% python3 -q
>>> import numpy as np
>>> np.set_printoptions(precision=3, suppress=True, linewidth=200, sign=" ")
>>> data = np.array([[4, 4, 4, 4, 4],
...     [4, 8, 8, 8, 8],
...     [4, 8, 12, 12, 12],
...     [4, 8, 12, 16, 16],
...     [4, 8, 12, 16, 20]])
>>> x = np.ones(5)
>>> for _ in range(4):
...     x = data @ x
...     x /= np.linalg.norm(x)
...     print(round(x @ data @ x, 3))
... 
49.311
49.373
49.374
49.374
>>> x
array([ 0.17 ,  0.326,  0.456,  0.549,  0.597])
>>> round(float(np.linalg.eigvalsh(data)[-1]), 3)
49.374
>>> W2 = np.array([[-2, -2, 1, -1], [1, -1, 2, -1], [1, 0, -2, 0]])
>>> K = np.repeat(W2, 21 // 3, axis=0)
>>> rng = np.random.default_rng(7248)
>>> K = K + 0.3 * rng.normal(size=K.shape)
>>> K
array([[-2.506, -2.651,  0.859, -1.305],
       [-2.119, -1.703,  0.726, -1.177],
       [-1.899, -2.093,  1.578, -0.988],
       [-1.866, -1.847,  1.106, -0.593],
       [-2.018, -1.882,  0.808, -1.45 ],
       [-2.171, -2.021,  0.849, -1.302],
       [-1.37 , -2.556,  0.885, -1.272],
       [ 0.978, -1.035,  1.804, -0.976],
       [ 0.745, -0.941,  2.132, -1.033],
       [ 0.761, -1.5  ,  1.776, -0.49 ],
       [ 1.106, -1.099,  2.059, -1.767],
       [ 1.13 , -0.63 ,  2.431, -0.987],
       [ 1.423, -1.158,  1.694, -1.486],
       [ 0.448, -1.19 ,  2.41 , -0.662],
       [ 1.204, -0.231, -1.344, -0.023],
       [ 1.298, -0.264, -2.021,  0.212],
       [ 1.145,  0.214, -1.973, -0.027],
       [ 0.963,  0.571, -2.147, -0.647],
       [ 0.765,  0.359, -2.124, -0.116],
       [ 0.626,  0.166, -1.997,  0.131],
       [ 0.967,  0.019, -1.605,  0.589]])
>>> q, r_ = np.linalg.qr(data)
>>> q.round(3) + 0
array([[-0.447,  0.894,  0.   ,  0.   ,  0.   ],
       [-0.447, -0.224,  0.866,  0.   ,  0.   ],
       [-0.447, -0.224, -0.289,  0.816,  0.   ],
       [-0.447, -0.224, -0.289, -0.408, -0.707],
       [-0.447, -0.224, -0.289, -0.408,  0.707]])
>>> np.abs(np.diag(r_))
array([ 8.944,  3.578,  3.464,  3.266,  2.828])
>>> r_
array([[ -8.944, -16.1  , -21.466, -25.044, -26.833],
       [  0.   ,  -3.578,  -6.261,  -8.05 ,  -8.944],
       [  0.   ,   0.   ,  -3.464,  -5.774,  -6.928],
       [  0.   ,   0.   ,   0.   ,  -3.266,  -4.899],
       [  0.   ,   0.   ,   0.   ,   0.   ,   2.828]])
>>> q.shape, r_.shape
((5, 5), (5, 5))
>>> np.allclose(r_.T @ r_, data.T @ data)
True
>>> np.round(np.trace(q @ q.T), 3)
np.float64(5.0)
>>> round(float(abs(r_[0, 0])), 3), np.round(np.linalg.norm(data[:, 0]), 3)
(8.944, np.float64(8.944))
>>> W2 = K[[12, 0]].astype(float)
>>> for _ in range(6):
...     idx = np.linalg.norm(K[:, None] - W2, axis=-1).argmin(axis=1)
...     W2 = np.array([K[idx == j].mean(axis=0) for j in range(2)])
... 
>>> idx
array([ 1,  1,  1,  1,  1,  1,  1,  0,  0,  0,  0,  0,  0,  0,  0,  0,  0,  0,  0,  0,  0])
>>> W2[1] - W2[0]
array([-2.961, -1.627,  0.895, -0.635])
>>> np.bincount(idx)
array([ 14,   7])
>>> np.abs(W2[1] - W2[0]).argmax()
np.int64(0)
>>> Xc = K - K.mean(axis=0)
>>> V = np.linalg.svd(Xc)[2][:3]
>>> out = Xc - Xc @ V.T @ V
>>> (Xc @ V.T).std(axis=0)
array([ 2.045,  1.329,  0.373])
>>> out.std(axis=0)
array([ 0.118,  0.255,  0.08 ,  0.013])
>>> round(float(np.linalg.norm(out) / np.linalg.norm(Xc)), 3)
0.118
>>> np.linalg.norm(out, axis=1).round(6).argmax()
np.int64(6)
>>> gram = data.T @ data
>>> np.linalg.eigvalsh(gram)[::-1]
array([ 2437.807,    33.579,     5.438,     1.997,     1.18 ])
>>> mat = np.load("run18.npy")
>>> mat
array([[ 4.,  0.,  0.,  0.,  3.,  3.],
       [ 0.,  4.,  3.,  0.,  0.,  0.],
       [ 0.,  3.,  4.,  0.,  0.,  0.],
       [ 0.,  0.,  0.,  4.,  0.,  0.],
       [ 3.,  0.,  0.,  0.,  4.,  3.],
       [ 3.,  0.,  0.,  0.,  3.,  4.]])
>>> # 3 blocks once reordered
>>> u, v = mat[3], mat[4]
>>> u @ v
np.float64(0.0)
>>> p = (u @ v) / (u @ u) * u
>>> np.linalg.matrix_rank(np.outer(u, v))
np.int64(1)
>>> p
array([ 0.,  0.,  0.,  0.,  0.,  0.])
